$ ipython --no-banner

In [1]: import numpy as np

In [2]: from numpy import linalg as LA

In [3]: np.set_printoptions(suppress=True, linewidth=140)

In [4]: A = np.load("run6.npy")

In [5]: print(A)
[[  9.9 -14.2 -18.  -17.9   5.9   2.1  -9.9]
 [ -6.9   4.9   6.1   0.2  -0.1  10.1 -11.1]
 [  6.  -10.  -13.  -15.    5.    5.  -11.8]
 [ -0.2   0.2  -0.1   0.    0.1  -0.1   0. ]
 [ -1.1   3.1   3.9   6.1  -1.9  -4.1   7. ]
 [  5.1  -7.1  -8.9  -9.2   3.1   0.9  -5. ]
 [  9.  -11.1 -13.9 -12.    4.2  -2.1  -3. ]
 [ -2.9   1.1   0.9  -3.    1.1   6.8  -9.4]
 [ -5.    7.    9.1   9.   -2.9  -1.    5.1]
 [  7.  -13.  -17.2 -21.    7.    9.  -19. ]]

In [6]: r0 = np.array([-1, 0])

In [7]: print(np.convolve(A[4], r0))
[ 1.1 -3.1 -3.9 -6.1  1.9  4.1 -7.   0. ]

In [8]: print(np.round(np.correlate(A[4], A[6], "full"), 1))
[   3.3   -7.   -22.8   -0.3  -12.6  -35.8 -192.1 -109.3   72.4   49.   -68.9 -114.6   63. ]

In [9]: print(np.array([np.convolve(row, r0, "same") for row in A]))
[[ -9.9  14.2  18.   17.9  -5.9  -2.1   9.9]
 [  6.9  -4.9  -6.1  -0.2   0.1 -10.1  11.1]
 [ -6.   10.   13.   15.   -5.   -5.   11.8]
 [  0.2  -0.2   0.1   0.   -0.1   0.1   0. ]
 [  1.1  -3.1  -3.9  -6.1   1.9   4.1  -7. ]
 [ -5.1   7.1   8.9   9.2  -3.1  -0.9   5. ]
 [ -9.   11.1  13.9  12.   -4.2   2.1   3. ]
 [  2.9  -1.1  -0.9   3.   -1.1  -6.8   9.4]
 [  5.   -7.   -9.1  -9.    2.9   1.   -5.1]
 [ -7.   13.   17.2  21.   -7.   -9.   19. ]]

In [10]: Y = np.array([[-1]])

In [11]: C = np.array([[-3, -3, 2, 2, -1, 2, 3, 0, -1, 3, 1],
    ...:     [-1, -1, 3, 1, 3, -3, -3, 3, 3, 2, 0],
    ...:     [0, 1, 0, 2, -2, 3, 2, 3, 3, 2, -2],
    ...:     [-3, -1, -3, -1, 2, -2, 3, 0, 0, 3, -3],
    ...:     [-3, 2, 3, -1, 3, 0, 3, 2, -3, -1, 3],
    ...:     [-1, -2, 3, 1, 0, -1, -2, 2, 1, 0, 1],
    ...:     [0, 0, 3, 3, -1, 0, -2, -3, -3, 0, -2],
    ...:     [-1, 2, 2, 3, -3, 0, -3, 1, 2, -1, 0],
    ...:     [-3, 3, 3, 3, 0, 0, 0, -2, -2, -1, -1],
    ...:     [-3, 2, 3, -1, -2, 0, -2, 2, 1, -1, -3],
    ...:     [-3, -1, 0, -3, 2, -1, 0, -2, -1, 1, -3]])

In [12]: X = np.block([[Y, np.array([[-4, 6, 3, -4, 1, 4, -3, -2, -4, -1, -2]])], [np.zeros((11, 1)), C]])

In [13]: print(X)
[[-1. -4.  6.  3. -4.  1.  4. -3. -2. -4. -1. -2.]
 [ 0. -3. -3.  2.  2. -1.  2.  3.  0. -1.  3.  1.]
 [ 0. -1. -1.  3.  1.  3. -3. -3.  3.  3.  2.  0.]
 [ 0.  0.  1.  0.  2. -2.  3.  2.  3.  3.  2. -2.]
 [ 0. -3. -1. -3. -1.  2. -2.  3.  0.  0.  3. -3.]
 [ 0. -3.  2.  3. -1.  3.  0.  3.  2. -3. -1.  3.]
 [ 0. -1. -2.  3.  1.  0. -1. -2.  2.  1.  0.  1.]
 [ 0.  0.  0.  3.  3. -1.  0. -2. -3. -3.  0. -2.]
 [ 0. -1.  2.  2.  3. -3.  0. -3.  1.  2. -1.  0.]
 [ 0. -3.  3.  3.  3.  0.  0.  0. -2. -2. -1. -1.]
 [ 0. -3.  2.  3. -1. -2.  0. -2.  2.  1. -1. -3.]
 [ 0. -3. -1.  0. -3.  2. -1.  0. -2. -1.  1. -3.]]

In [14]: U, sigma, VT = LA.svd(X, full_matrices=False)

In [15]: print(sigma.round(1))
[14.  11.2  9.6  8.5  8.2  7.6  4.8  3.6  2.5  1.3  0.5  0.1]

In [16]: print(np.round(VT @ VT.T, 1) + 0)
[[1. 0. 0. 0. 0. 0. 0. 0. 0. 0. 0. 0.]
 [0. 1. 0. 0. 0. 0. 0. 0. 0. 0. 0. 0.]
 [0. 0. 1. 0. 0. 0. 0. 0. 0. 0. 0. 0.]
 [0. 0. 0. 1. 0. 0. 0. 0. 0. 0. 0. 0.]
 [0. 0. 0. 0. 1. 0. 0. 0. 0. 0. 0. 0.]
 [0. 0. 0. 0. 0. 1. 0. 0. 0. 0. 0. 0.]
 [0. 0. 0. 0. 0. 0. 1. 0. 0. 0. 0. 0.]
 [0. 0. 0. 0. 0. 0. 0. 1. 0. 0. 0. 0.]
 [0. 0. 0. 0. 0. 0. 0. 0. 1. 0. 0. 0.]
 [0. 0. 0. 0. 0. 0. 0. 0. 0. 1. 0. 0.]
 [0. 0. 0. 0. 0. 0. 0. 0. 0. 0. 1. 0.]
 [0. 0. 0. 0. 0. 0. 0. 0. 0. 0. 0. 1.]]

In [17]: print(U.shape, sigma.shape, VT.shape)
(12, 12) (12,) (12, 12)

In [18]: print(np.round(sigma / sigma[0], 1) + 0)
[1.  0.8 0.7 0.6 0.6 0.5 0.3 0.3 0.2 0.1 0.  0. ]

In [19]: print(np.round(U.T @ X @ VT.T, 1) + 0)
[[14.   0.   0.   0.   0.   0.   0.   0.   0.   0.   0.   0. ]
 [ 0.  11.2  0.   0.   0.   0.   0.   0.   0.   0.   0.   0. ]
 [ 0.   0.   9.6  0.   0.   0.   0.   0.   0.   0.   0.   0. ]
 [ 0.   0.   0.   8.5  0.   0.   0.   0.   0.   0.   0.   0. ]
 [ 0.   0.   0.   0.   8.2  0.   0.   0.   0.   0.   0.   0. ]
 [ 0.   0.   0.   0.   0.   7.6  0.   0.   0.   0.   0.   0. ]
 [ 0.   0.   0.   0.   0.   0.   4.8  0.   0.   0.   0.   0. ]
 [ 0.   0.   0.   0.   0.   0.   0.   3.6  0.   0.   0.   0. ]
 [ 0.   0.   0.   0.   0.   0.   0.   0.   2.5  0.   0.   0. ]
 [ 0.   0.   0.   0.   0.   0.   0.   0.   0.   1.3  0.   0. ]
 [ 0.   0.   0.   0.   0.   0.   0.   0.   0.   0.   0.5  0. ]
 [ 0.   0.   0.   0.   0.   0.   0.   0.   0.   0.   0.   0.1]]

In [20]: print(np.abs(U[:, 0]).round(6).argmax())
0

In [21]: print(np.round(np.cumsum(sigma ** 2) / np.sum(sigma ** 2), 1))
[0.3 0.5 0.6 0.7 0.8 0.9 1.  1.  1.  1.  1.  1. ]

In [22]: print(np.round(U.T @ U, 1) + 0)
[[1. 0. 0. 0. 0. 0. 0. 0. 0. 0. 0. 0.]
 [0. 1. 0. 0. 0. 0. 0. 0. 0. 0. 0. 0.]
 [0. 0. 1. 0. 0. 0. 0. 0. 0. 0. 0. 0.]
 [0. 0. 0. 1. 0. 0. 0. 0. 0. 0. 0. 0.]
 [0. 0. 0. 0. 1. 0. 0. 0. 0. 0. 0. 0.]
 [0. 0. 0. 0. 0. 1. 0. 0. 0. 0. 0. 0.]
 [0. 0. 0. 0. 0. 0. 1. 0. 0. 0. 0. 0.]
 [0. 0. 0. 0. 0. 0. 0. 1. 0. 0. 0. 0.]
 [0. 0. 0. 0. 0. 0. 0. 0. 1. 0. 0. 0.]
 [0. 0. 0. 0. 0. 0. 0. 0. 0. 1. 0. 0.]
 [0. 0. 0. 0. 0. 0. 0. 0. 0. 0. 1. 0.]
 [0. 0. 0. 0. 0. 0. 0. 0. 0. 0. 0. 1.]]
